$ python -q
>>> import numpy as np
>>> import numpy.linalg as la
>>> np.set_printoptions(precision=1, suppress=True, linewidth=200, legacy="1.25")
>>> A = np.loadtxt("w.csv", delimiter=",")
>>> A
array([[  3.8,  -1.7,   2.2,  -4. ,   4.4,   0.9,   4.6,  -1.6,  -3.4,  -2.8,   2.1],
       [ -2. ,   0.4,   1.7,   0. ,   1.5,   2.6,  -2.1,   1.4,  -3.5,  -0.8,   2.9],
       [  4.4,   1.2,  -0.1,   3. ,   8.3,  -1.4,   1.1,   0.4,  -8.4,  -5. ,   4.1],
       [ -0.6,  -0.9,   3. ,  -2.9,   1.6,   2.4,  -4.8,  -0.2,   0.3,  -0.3,   5.5],
       [  0.6,   2.1,  -1.8,   3.9,   2.9,  -1.2,   1.4,   1.6,  -7.4,  -1.8,  -0.9],
       [  2.3,  -1.8,   0.9,  -3.5,  -0.6,  -1.2,   1.6,  -1.8,   5.7,   0.5,   1.5],
       [ -4.4,  -1.9,   2.8,  -4. ,  -3.2,   4.5,  -0.2,  -0.3,   0.4,   2.3,  -0.7],
       [  2.8,   1.4,   0.2,   2.7,   7.2,  -0.3,  -1.5,   0.7,  -7.2,  -4.7,   4.3],
       [ -1.9,  -0.6,   0. ,  -2. ,  -2.8,   0.2,  -3.1,  -0.5,   5.8,   2.2,   0.2],
       [  0.1,   0.7,  -1.3,   0.7,  -0.8,  -1.1,  -1.1,   0.3,   2. ,   0.6,  -0.6],
       [  0.6,  -2. ,   1.2,  -2.4,   0. ,   1.3,   4.6,  -0.9,  -1.4,   0. ,  -2.3],
       [  5.2,   1.6,  -1.6,   3.1,   4.4,  -2.7,   3.9,  -0.1,  -4.8,  -3.3,  -0.5],
       [  1.2,  -0.8,   0.1,  -1.8,  -0.7,  -1.1,   0.3,  -1.1,   3.8,   0.8,   0.7],
       [ -3.6,   2.3,  -0.5,   3.5,  -0.7,   1.7,  -3.7,   2.6,  -3.4,   0. ,  -0.3],
       [  1.1,   0.7,  -0.4,   0.3,   0.5,  -1. ,  -3.6,  -0.4,   4.4,   0. ,   2.7],
       [  1.9,   1.6,  -2.5,   3.7,   1.1,  -2.8,   1.3,   0.5,  -2. ,  -1.4,  -1.3],
       [  6. ,   1.9,  -3.6,   4.3,   4.2,  -4.9,   2.5,  -0.5,  -1.7,  -3.3,   0. ],
       [ -1. ,  -1.1,   0.1,  -2. ,  -3. ,   0.7,   4.6,  -0.4,   0.2,   1.4,  -4.1],
       [ -1.8,   0.4,   0.5,  -0.3,  -2.1,   0.4,  -6. ,   0.6,   5.6,   1.8,   2.2],
       [ -6.1,  -1.9,   0.7,  -3.2,  -9.2,   1.6,  -3.8,   0.2,  11.1,   6.2,  -3.2],
       [  0.8,  -1.6,  -0.9,  -2.5,  -3. ,  -0.6,   7.6,  -1.2,   1.4,   1.6,  -6.3],
       [  4.7,   1.6,  -0.8,   3.6,   7.6,  -1.1,   3.9,   0.1, -10.3,  -5.1,   1.9],
       [ -0.8,   2.9,  -3.9,   6.1,  -1. ,  -2.3,  -3. ,   1.7,  -0.2,   0.1,  -1.6],
       [ -1.6,   1. ,   1.1,   1.7,   3. ,   2. ,  -6.5,   1.1,  -3.4,  -1.1,   5.2],
       [ -5. ,  -2.3,   2.8,  -5.8,  -5.9,   3.3,  -2.3,  -1.1,   7.6,   4.4,  -0.4],
       [  3.2,   1.2,  -1.8,   2.9,   3.2,  -2.9,   0.5,   0.5,  -1.9,  -1.8,   0.3],
       [  2.6,   0.8,  -1.1,   1.2,   1. ,  -1.1,   5.4,  -0.6,  -3.9,  -1.5,  -3.1],
       [  1.4,   2.5,  -2.9,   5.1,   2.3,  -1.9,   3.4,   1.4,  -7.5,  -2.4,  -3.2],
       [  6.7,   3.2,  -5.1,   6.4,   5.2,  -6.4,   0.9,   0.3,  -3.7,  -3.8,   0.8],
       [  3.1,   1.7,  -3.2,   3.9,   1.6,  -3.9,   0. ,   0. ,  -0.7,  -1.5,   0.1],
       [  5.3,  -0.5,   0. ,  -0.4,   6.6,  -1.7,   5.3,  -1.8,  -5.4,  -4.2,   1.2],
       [ -4.5,   0.4,  -1.3,   1.1,  -6. ,  -0.2,  -3.2,   1.5,   4.8,   3. ,  -3. ],
       [  1.4,   2.3,  -1.3,   4.4,   3.2,  -1.8,  -2.5,   1.2,  -3.1,  -2.6,   2.1],
       [ -0.8,  -1.5,   1.8,  -3. ,  -0.9,   1. ,  -1.7,  -1.2,   3.9,   1.2,   1.5],
       [  1.2,   0.6,   0.1,   1.5,   2.9,  -0.9,   2.5,   0. ,  -5.4,  -1.9,   0. ],
       [ -4.9,  -1.5,   1.3,  -2.5,  -5.5,   2.5,  -1.6,   0.5,   3.4,   3.1,  -2.4],
       [  0.9,   0.1,  -0.5,   0.4,   0.9,   0.3,   6. ,  -0.4,  -5.5,  -1.1,  -3.4],
       [ -4.8,   0.8,   1.4,   0.2,  -0.8,   3.4,  -2.6,   1.2,  -3.8,   0.1,   0.1],
       [  2. ,  -1.3,  -0.5,  -1.4,   0.2,  -0.7,   6.9,  -1.2,  -1.9,  -1. ,  -3.7],
       [ -2.5,   0.6,   2. ,  -0.3,   1.3,   2.4,  -5.1,   1.2,  -1.3,  -0.3,   4.2],
       [ -0.4,   0.9,  -0.2,   0.9,   2.9,   1.4,   3.1,   0.2,  -7.5,  -2.1,  -0.3],
       [ -1.8,   1. ,   1.2,   0.4,   1.5,   1.5,  -2.6,   0.7,  -3.4,  -0.6,   2.1],
       [  1.7,  -1.3,  -2.1,  -2. ,  -3.3,  -1.8,   7.2,  -1.5,   2.9,   1.3,  -5.3],
       [  5.7,   0.3,  -2.2,   0.9,   4.3,  -3.3,   4.7,  -1.5,  -2.4,  -2.7,   0.4],
       [  6.6,   3.5,  -2.6,   5.2,   7. ,  -3.9,   2.6,  -0.3,  -7.1,  -5.4,   1.9]])
>>> M2 = np.c_[A[:, :10] @ np.array([[1, -1, 1, -1, 1, 1, -1, -2, 1, 0],
...     [2, 2, 0, -1, 0, -1, 2, 0, -1, 0],
...     [-1, 2, 0, -1, -2, 2, 0, -1, 2, 0],
...     [1, 0, -2, 2, -1, 1, -2, 2, 2, 0],
...     [-2, 1, 1, 2, -1, 1, 0, 2, 2, 0],
...     [1, 0, 0, 2, 1, 0, -2, 1, 2, -1],
...     [2, -1, -1, 2, 0, 1, 2, -1, 0, 0],
...     [-1, 0, 1, -1, -2, 0, 0, 2, 0, 1],
...     [1, -1, 1, -1, -2, -2, 2, -2, 1, 0],
...     [-2, 2, 1, 0, 0, -1, 1, -1, -1, -1]]), np.array([3, 0, 5, 2, 4, 5, 4, 5, 3, 1, 0, 3, 1, 1, 1, 4, 2, 3, 1, 1, 2, 0, 5, 1, 1, 1, 3, 5, 3, 0, 4, 3, 3, 4, 0, 2, 5, 4, 3, 2, 5, 0, 0, 2, 0])]
>>> M2
array([[ -0.7,  -5.2,   3.8,  12.5,   9.9,  24.5,  -1.4,  -6.3,  11.9,   0.3,   3. ],
       [-10.8,  11.7,  -1.3,   6. ,  -0.1,   8.2, -14.4,  20.6,   6.5,  -0.4,   0. ],
       [ -4.7,   3.4,  -7.4,  24.5,   7.9,  37.2, -24.8,  34. ,  19.4,   6.8,   5. ],
       [-17.6,  10.3,  11.4,  -9. ,  -3.1,  -0.1,  -9.5,   2.1,   9.1,  -2.3,   2. ],
       [  0.9,   5.3, -13.3,  18.9,   7.8,  19.7, -15.6,  31.4,   0.5,   4.6,   4. ],
       [  4. , -11. ,  11.5, -12.7,  -4.4,  -8.5,  18.6, -32. ,   0.5,  -1.1,   5. ],
       [ -8.4,   7.4,   3. ,  -2.4,   1.5,  -7.4,   2.3,  -7.4,  -4.2,  -7.1,   4. ],
       [ -8.1,   6.9,  -5.1,  18.3,   5.2,  29.3, -26.9,  35.7,  18.5,   5.7,   5. ],
       [ -3.6,  -0.4,   9.9, -18.2,  -7.5, -23. ,  11.9, -17.3,  -6.9,  -2.9,   3. ],
       [  2.3,  -1.8,   1.9,  -6.4,  -2.9,  -9. ,   4.5,  -3.1,  -4.2,   0.8,   1. ],
       [  3. ,  -5.4,  -1.5,   9.5,   6.5,  10. ,   4. ,  -9.5,   1.4,  -2.2,   0. ],
       [ 11.3,  -6.5,  -8.7,  17.1,   8. ,  24.7,  -7.9,  12.3,   8.5,   5.9,   3. ],
       [  1.9,  -5.8,   7.3,  -9.8,  -3. ,  -8.4,  12. , -19.5,  -2. ,  -0.8,   1. ],
       [ -5.3,  13.6,  -8.4,   4.2,  -2.1,  -1. , -16.4,  30.7,  -1.3,   0.9,   1. ],
       [ -1.2,  -0.8,   8.6, -13. ,  -7.9, -12. ,   3.3,  -7.2,   3.6,   0.6,   1. ],
       [  9.2,  -4.7,  -8.6,   7.1,   2.3,   6.8,  -3.3,  10.6,  -1.3,   4.7,   4. ],
       [ 14.8, -12.6,  -6.4,  10.1,   4.2,  14.6,  -2.7,   6.9,   5.7,   7.7,   2. ],
       [  8.4,  -6. ,  -3.4,   2.8,   4.9,  -1.9,  12.4, -14.6,  -9.5,  -2.5,   3. ],
       [ -7.8,   5.5,  10.7, -21.3, -12.4, -22.6,   3.4,  -7.1,  -1.4,  -1.6,   1. ],
       [ -2.9,  -0.4,  12.4, -33.2, -16.1, -47.4,  26.3, -35.9, -19.5,  -7.6,   1. ],
       [ 16. , -14.6,  -3. ,   4.5,   7.1,  -1.7,  21.8, -26.7, -11.8,  -2.2,   2. ],
       [  3.6,   0.7, -14.1,  32.7,  14.4,  42.3, -24.4,  34.7,  16.5,   6.3,   0. ],
       [  6.6,   1.2,  -9.4,  -0.1,  -3.4,  -9.1,  -7.3,  20.1,  -6.2,   3.9,   5. ],
       [-18.3,  16.5,   1.1,   2.2,  -1.9,   5.7, -24.7,  30.1,  10.7,   0.2,   1. ],
       [ -7.8,   3.6,  13.9, -23.4,  -8.6, -30.7,  20.4, -32.4, -10.7,  -8.8,   1. ],
       [  3.2,  -3.4,  -3.1,   6.2,   0.6,  10.6,  -5.4,  10.8,   4.7,   5.2,   1. ],
       [ 13.9,  -6.7, -10.2,  15.2,  10.5,  16.5,   0.3,   1.9,  -0.6,   2. ,   3. ],
       [ 10.6,  -0.6, -18.4,  22.9,  10.1,  21.3, -13.4,  29.8,  -1. ,   5.7,   5. ],
       [ 13.2, -10.1,  -9. ,  10.8,   5.7,  17. ,  -9.7,  19.4,   3.8,  10.5,   3. ],
       [  8.8,  -6.8,  -5.3,   2.3,   1.5,   3.4,  -2.6,   7. ,  -1. ,   5.4,   0. ],
       [  4.4,  -8. ,  -4. ,  22. ,  11.8,  32.3,  -6.5,   6.2,  13.6,   4.1,   4. ],
       [  1.4,   1.1,  -0.2, -17.5,  -9.8, -28.2,   9.7,  -6.1, -15.9,  -1.3,   3. ],
       [ -0.6,   4.2,  -6.2,   6.1,  -1.6,  10.4, -15.8,  25.6,   7.6,   5.6,   3. ],
       [ -6.5,   0.7,   9.9, -11.4,  -4.9, -10.3,   7.4, -16.7,   1.2,  -3.4,   4. ],
       [  0.5,   2.2,  -8.7,  15.5,   6.5,  20.4,  -8.9,  15.6,   4.3,   2.8,   0. ],
       [ -4.7,   3.4,   3.2, -13. ,  -4.8, -20.3,   8.6, -12.3, -11.5,  -5.1,   2. ],
       [  9.6,  -3.5, -12. ,  20.6,  12.7,  19.2,  -2.2,   6.9,  -1.4,   0.4,   5. ],
       [ -9.8,  15. ,  -5.9,   5.6,   1.6,   1.5, -13.5,  22.9,  -1.1,  -2.3,   4. ],
       [ 12.5, -12.4,  -6. ,  12.9,   9.7,  12.8,   8.6, -11.1,  -2.4,   0.5,   3. ],
       [-15.9,  14.8,   4.1,  -3.4,  -4.9,  -0.3, -13.6,  17.8,   6.7,  -0.9,   2. ],
       [  0.8,   4.9, -11.8,  23.6,  12.2,  22.3, -13.3,  24.4,   3.3,   0.9,   5. ],
       [-10.2,  12.5,  -1.8,   3.9,   0.8,   6.3, -12.6,  19.1,   3.6,  -0.2,   0. ],
       [ 20.2, -19.3,  -2.1,   0.5,   6.6,  -6.4,  24.8, -31. , -13.8,  -1. ,   0. ],
       [ 11.4, -12.9,  -3.1,  13.3,   9.4,  18.4,   1.6,  -2.3,   5.1,   4.5,   2. ],
       [ 12.7,  -4.1, -12.2,  21.7,  10.5,  32.3, -16.6,  26.3,  12.8,   9. ,   0. ]])
>>> np.round(la.norm(M2 - A @ la.lstsq(A, M2)[0], axis=0), 1) + 0
array([ 0. ,  0. ,  0. ,  0. ,  0. ,  0. ,  0. ,  0. ,  0. ,  0. , 15.6])
>>> np.round(la.lstsq(A, M2[:, 0])[0], 1) + 0
array([ 1.,  2., -1.,  1., -2.,  1.,  2., -1.,  1., -2.,  0.])
>>> d = la.norm(A[:, None] - A[None], axis=-1)
>>> d[:5, :5]
array([[ 0. , 11.1, 11.6, 12.4, 12.5],
       [11.1,  0. , 13.1,  6.7,  9.8],
       [11.6, 13.1,  0. , 16.4,  9.3],
       [12.4,  6.7, 16.4,  0. , 15.4],
       [12.5,  9.8,  9.3, 15.4,  0. ]])
>>> la.matrix_rank(d ** 2)
13
>>> d[20].round(6).argsort(kind="stable")[:4]
array([20, 42, 17, 38])
>>> d[20]
array([14.1, 16.4, 21.7, 18.6, 16. , 11.4, 12.8, 21.4, 13.7, 11.5,  7.3, 15.2, 10.8, 16.9, 15.6, 12.7, 16.2,  4.7, 17.2, 18.7,  0. , 21. , 16.1, 21.1, 16.2, 14.4,  9.6, 15.4, 20.2, 14.4, 16.2, 14.2,
       17.9, 13.1, 13.5, 12.7,  9.7, 15.8,  6.2, 18.6, 14.5, 16. ,  2.8, 13.7, 21.1])
>>> np.flatnonzero(d[20] < d.mean() / 2)
array([17, 20, 38, 42])
>>> la.norm(A - A.mean(axis=0), axis=1)
array([ 9.4,  6.6, 12.7,  9.8,  7.9,  9.3, 10.8, 11.1, 10. ,  4.5,  6.6,  8.8,  6.4,  8.2,  7.6,  5.1,  9.9,  8.3, 10.9, 20.1, 11.5, 13.7,  8.8, 10.1, 16.3,  5.3,  6.8,  9.9, 13.1,  6.4, 10.7, 12.3,
        7. ,  8.2,  5.3, 12. ,  7.8,  8.3,  8.1,  8.7,  7.5,  5.7, 11.4,  8.6, 13.6])
>>> d.shape
(45, 45)
>>> la.norm(A, axis=1)
array([10.3,  6.6, 14.6,  9. ,  9.8,  8. ,  9.1, 12.8,  8. ,  3.2,  6.5, 10.9,  4.9,  8.1,  6.6,  6.7, 11.5,  7.5,  9.2, 18. , 11.1, 15.8,  9.1, 10.2, 14.2,  7. ,  8.3, 11.7, 14.8,  7.6, 12.4, 10.6,
        8.4,  6.3,  7.2, 10. ,  9. ,  7.8,  8.7,  8.1,  9.1,  5.8, 10.9, 10.3, 15.6])
>>> (d + 1e9 * np.eye(45)).round(6).argmin(axis=1)
array([30, 41,  7, 39, 27, 12, 35,  2, 18, 12, 38, 43,  5, 37,  9, 29, 28, 10,  8, 24, 42,  2, 15, 39, 35, 29, 36,  4, 16, 25, 43, 35, 25, 12, 40,  6, 26, 41, 10,  1, 34,  1, 20, 11, 21])
>>> np.unravel_index(d.round(6).argmax(), d.shape)
(19, 21)
>>> J = np.loadtxt("m.csv", delimiter=",")
>>> J
array([[ 12.,   1., -11., -14.,  -6.,  -5.,  18.,  -2.,  -9.,   8.,   5.],
       [  1.,   4.,  -5.,   5.,   3., -10., -10., -10.,  10.,  17.,  -7.],
       [-11.,  -5., -14.,  -6., -12.,  -9.,   0.,  -1.,  -3.,   0.,  -6.],
       [-14.,   5.,  -6., -14.,   4., -12.,   1.,  11.,  -1.,   2.,   1.],
       [ -6.,   3., -12.,   4.,  16.,  -4.,  14.,   6.,   1., -12.,  -3.],
       [ -5., -10.,  -9., -12.,  -4., -16.,   8.,   6., -12.,  18.,   2.],
       [ 18., -10.,   0.,   1.,  14.,   8.,   6., -18.,   9.,  10.,  -9.],
       [ -2., -10.,  -1.,  11.,   6.,   6., -18.,  12.,  -8.,   2.,   1.],
       [ -9.,  10.,  -3.,  -1.,   1., -12.,   9.,  -8.,   8.,   5.,  -7.],
       [  8.,  17.,   0.,   2., -12.,  18.,  10.,   2.,   5., -10.,  -9.],
       [  5.,  -7.,  -6.,   1.,  -3.,   2.,  -9.,   1.,  -7.,  -9.,  10.]])
>>> M2 = J / la.norm(J, axis=1, keepdims=True)
>>> G = M2 @ M2.T
>>> la.norm(M2, axis=1)
array([1., 1., 1., 1., 1., 1., 1., 1., 1., 1., 1.])
>>> G[0].round(1) + 0
array([ 1. , -0.1,  0.3,  0.2,  0.1,  0.6,  0.1, -0.5,  0.1,  0.1,  0. ])
>>> M2 = la.inv(J)
>>> np.round(la.inv(M2), 1) + 0
array([[ 12.,   1., -11., -14.,  -6.,  -5.,  18.,  -2.,  -9.,   8.,   5.],
       [  1.,   4.,  -5.,   5.,   3., -10., -10., -10.,  10.,  17.,  -7.],
       [-11.,  -5., -14.,  -6., -12.,  -9.,   0.,  -1.,  -3.,   0.,  -6.],
       [-14.,   5.,  -6., -14.,   4., -12.,   1.,  11.,  -1.,   2.,   1.],
       [ -6.,   3., -12.,   4.,  16.,  -4.,  14.,   6.,   1., -12.,  -3.],
       [ -5., -10.,  -9., -12.,  -4., -16.,   8.,   6., -12.,  18.,   2.],
       [ 18., -10.,   0.,   1.,  14.,   8.,   6., -18.,   9.,  10.,  -9.],
       [ -2., -10.,  -1.,  11.,   6.,   6., -18.,  12.,  -8.,   2.,   1.],
       [ -9.,  10.,  -3.,  -1.,   1., -12.,   9.,  -8.,   8.,   5.,  -7.],
       [  8.,  17.,   0.,   2., -12.,  18.,  10.,   2.,   5., -10.,  -9.],
       [  5.,  -7.,  -6.,   1.,  -3.,   2.,  -9.,   1.,  -7.,  -9.,  10.]])
>>> np.round(la.cond(J), 1)
213.1
>>> round(la.det(J) * la.det(M2), 1)
1.0
